In [1]: import numpy as np

In [2]: import numpy.linalg as la

In [3]: np.set_printoptions(suppress=True, linewidth=120)

In [4]: K = np.load("w.npy")

In [5]: K
Out[5]: 
array([[ -6,  -2,  -3],
       [ -2, -10,   1],
       [ -3,   1,  -4]])

In [6]: f = np.array([2, 1, 1])

In [7]: A2 = K + np.outer(f, np.eye(3)[0])

In [8]: la.matrix_rank(la.inv(A2) - la.inv(K), tol=1e-8)
Out[8]: np.int64(1)

In [9]: Q, R = la.qr(K)

In [10]: np.trace(Q @ Q.T)
Out[10]: np.float64(3.0)

In [11]: Q.round(2)
Out[11]: 
array([[-0.86,  0.17, -0.49],
       [-0.29, -0.94,  0.18],
       [-0.43,  0.3 ,  0.85]])

In [12]: Q.shape, R.shape
Out[12]: ((3, 3), (3, 3))

In [13]: np.round(Q.T @ Q, 2) + 0
Out[13]: 
array([[1., 0., 0.],
       [0., 1., 0.],
       [0., 0., 1.]])

In [14]: np.round(np.abs(np.diag(R)), 2)
Out[14]: array([7.  , 9.37, 1.77])

In [15]: R.round(2)
Out[15]: 
array([[ 7.  ,  4.14,  4.  ],
       [ 0.  ,  9.37, -2.62],
       [ 0.  ,  0.  , -1.77]])

In [16]: Q, evecs = la.qr(K[:, :2])[0], la.qr(K[:, 2:])[0]

In [17]: sv = la.svd(Q.T @ evecs, compute_uv=False)

In [18]: sv.round(2)
Out[18]: array([0.94])

In [19]: X = np.load("case9.npy")

In [20]: X
Out[20]: 
array([[3., 0., 3.],
       [1., 0., 3.],
       [0., 0., 3.]])

In [21]: vec = np.array([-1, -3, 2])

In [22]: X @ np.eye(3)[0]
Out[22]: array([3., 1., 0.])

In [23]: X @ vec
Out[23]: array([3., 5., 6.])

In [24]: X @ np.ones(3)
Out[24]: array([6., 4., 3.])

In [25]: la.norm(X @ vec) <= la.norm(X, 2) * la.norm(vec) + 1e-9
Out[25]: np.True_

In [26]: (X * vec).sum(axis=1)
Out[26]: array([3., 5., 6.])

In [27]: X * vec
Out[27]: 
array([[-3., -0.,  6.],
       [-1., -0.,  6.],
       [-0., -0.,  6.]])

In [28]: np.einsum("ij,j->i", X, vec)
Out[28]: array([3., 5., 6.])
